% ipython --no-banner

In [1]: import numpy as np

In [2]: import numpy.linalg as la

In [3]: np.set_printoptions(precision=3, suppress=True, linewidth=160)

In [4]: J = np.loadtxt("dump.csv", delimiter=",")

In [5]: print(J)
[[ 3.  1. -7.]
 [ 0.  0.  0.]
 [ 4.  7. 10.]
 [ 0.  0.  0.]
 [ 3.  1. -7.]
 [ 0.  0.  0.]
 [-2.  7.  2.]
 [-5.  6.  9.]
 [ 0.  0.  0.]
 [ 0.  0.  0.]
 [12.  2. -6.]
 [-2.  7.  2.]
 [ 9.  1.  1.]
 [-5.  6.  9.]
 [ 3.  1. -7.]
 [ 0.  0.  0.]
 [ 3.  1. -7.]
 [ 4.  7. 10.]
 [ 0.  0.  0.]
 [ 0.  0.  0.]
 [-2.  7.  2.]
 [ 9.  1.  1.]
 [ 3.  1. -7.]
 [ 0.  0.  0.]
 [ 4.  7. 10.]
 [-5.  6.  9.]
 [-5.  6.  9.]
 [-2.  7.  2.]
 [ 0.  0.  0.]
 [ 3.  1. -7.]
 [ 0.  0.  0.]
 [-5.  6.  9.]]

In [6]: # row 3 repeats row 1

In [7]: Xc = J - J.mean(axis=0)

In [8]: vecs = la.svd(Xc)[2][:1]

In [9]: other = Xc - Xc @ vecs.T @ vecs

In [10]: print(other.std(axis=0))
[3.091 1.899 1.467]

In [11]: print(la.norm(other, axis=1).round(6).argmax())
10

In [12]: print(np.round(la.norm(other) / la.norm(Xc), 3))
0.518

In [13]: print(np.cov(Xc @ vecs.T, rowvar=False))
43.02966465514214

In [14]: print(np.diag(vecs.T @ vecs))
[0.165 0.129 0.706]

In [15]: E = np.loadtxt("test7.csv", delimiter=",")

In [16]: print(E)
[[0. 2. 7. 3. 5. 4. 8. 5. 1. 9. 9. 9. 7. 4. 1.]
 [0. 0. 9. 0. 5. 8. 3. 8. 1. 4. 6. 1. 3. 2. 8.]
 [0. 0. 0. 9. 3. 5. 3. 8. 1. 2. 4. 3. 4. 1. 6.]
 [0. 0. 0. 0. 1. 0. 2. 9. 7. 0. 2. 4. 9. 5. 1.]
 [0. 0. 0. 0. 0. 6. 6. 5. 9. 6. 7. 9. 7. 2. 7.]
 [0. 0. 0. 0. 0. 0. 1. 0. 2. 4. 2. 2. 0. 2. 6.]
 [0. 0. 0. 0. 0. 0. 0. 3. 7. 6. 5. 8. 8. 1. 3.]
 [0. 0. 0. 0. 0. 0. 0. 0. 9. 8. 1. 4. 1. 8. 0.]
 [0. 0. 0. 0. 0. 0. 0. 0. 0. 4. 6. 6. 4. 2. 5.]
 [0. 0. 0. 0. 0. 0. 0. 0. 0. 0. 2. 5. 9. 9. 1.]
 [0. 0. 0. 0. 0. 0. 0. 0. 0. 0. 0. 3. 7. 7. 9.]
 [0. 0. 0. 0. 0. 0. 0. 0. 0. 0. 0. 0. 5. 4. 2.]
 [0. 0. 0. 0. 0. 0. 0. 0. 0. 0. 0. 0. 0. 2. 6.]
 [0. 0. 0. 0. 0. 0. 0. 0. 0. 0. 0. 0. 0. 0. 4.]
 [0. 0. 0. 0. 0. 0. 0. 0. 0. 0. 0. 0. 0. 0. 0.]]

In [17]: # rank 14

In [18]: rng = np.random.default_rng(3)

In [19]: other = E + rng.integers(-2, 3, (15, 14)) @ rng.integers(-2, 3, (14, 15))

In [20]: print(other)
[[  6.  -2.  14.   6.   2.  11.  31.   4.  -1.   4.  -8.  13.   7.   3. -16.]
 [ -6.   5.  14.  -4.  -3.  12.   7.  12.  10.  20.   9.  -6.  -4.   2.  14.]
 [ -9.   6.  -4.   4.   2.   3. -18.  19.  -8.   5.   6.  10.   5.   7.  10.]
 [-14.  11.   0.  -8.   5.   0.  -7.  14.  14.  -2.  15.  -5.   7.   8.  31.]
 [  2.  -7.   4.   4. -10.   7.  11.   4.   6.  21.  14.   9.   3.  -3.  -1.]
 [ -9.  -3.  -1.  -1.   1. -11.   1.  -3.   0.   2.   4.   6.  -3.   3.   4.]
 [  1.  -6.   0.   8.  18. -12.  -4.   0.   2. -10.  -1.   6.  15.   7.   4.]
 [ -3.  10.   1. -10.  -7.   6.  -4.   3.  25.  20.   7.   9.  -1.  10.  11.]
 [  6.  -2.   7.   4.  -2.  -3.  17. -11.  13.   8.  10.  -2.   1.   5.   4.]
 [-21.   9.   1.  -5.   6.  -7. -12.   8.   3.   2.  -1.  14.   9.  13.   7.]
 [  4.   6. -12. -15.  -9.   3. -12.  -5.   8.  -9.   1.   8.  -4.  18.   9.]
 [  4.  -7.   1.  13.  11.   5.   9.  -2.  -5.   0.  -4. -17.   9.  -7.  -3.]
 [-11.   9.  -7.  -9.  -3.  -1. -11.   8.  13.  -2.   0.   1. -10.   0.  19.]
 [  6.  -2.   7.   4.  -3.   7.  14.   5.  -5.  -4. -11.  12.   4.   5.  -7.]
 [  6.   1.   1.   9.   9.  -6.  -9.   5.  -6.  15.   0.  -1.  15.   9.  -4.]]

In [21]: print(la.matrix_rank(other - E, tol=1e-8))
14

In [22]: print(np.abs(other - E).sum(axis=1))
[100.  88.  91. 117.  76.  45.  95.  98.  88.  96. 111.  98. 100. 100.  96.]
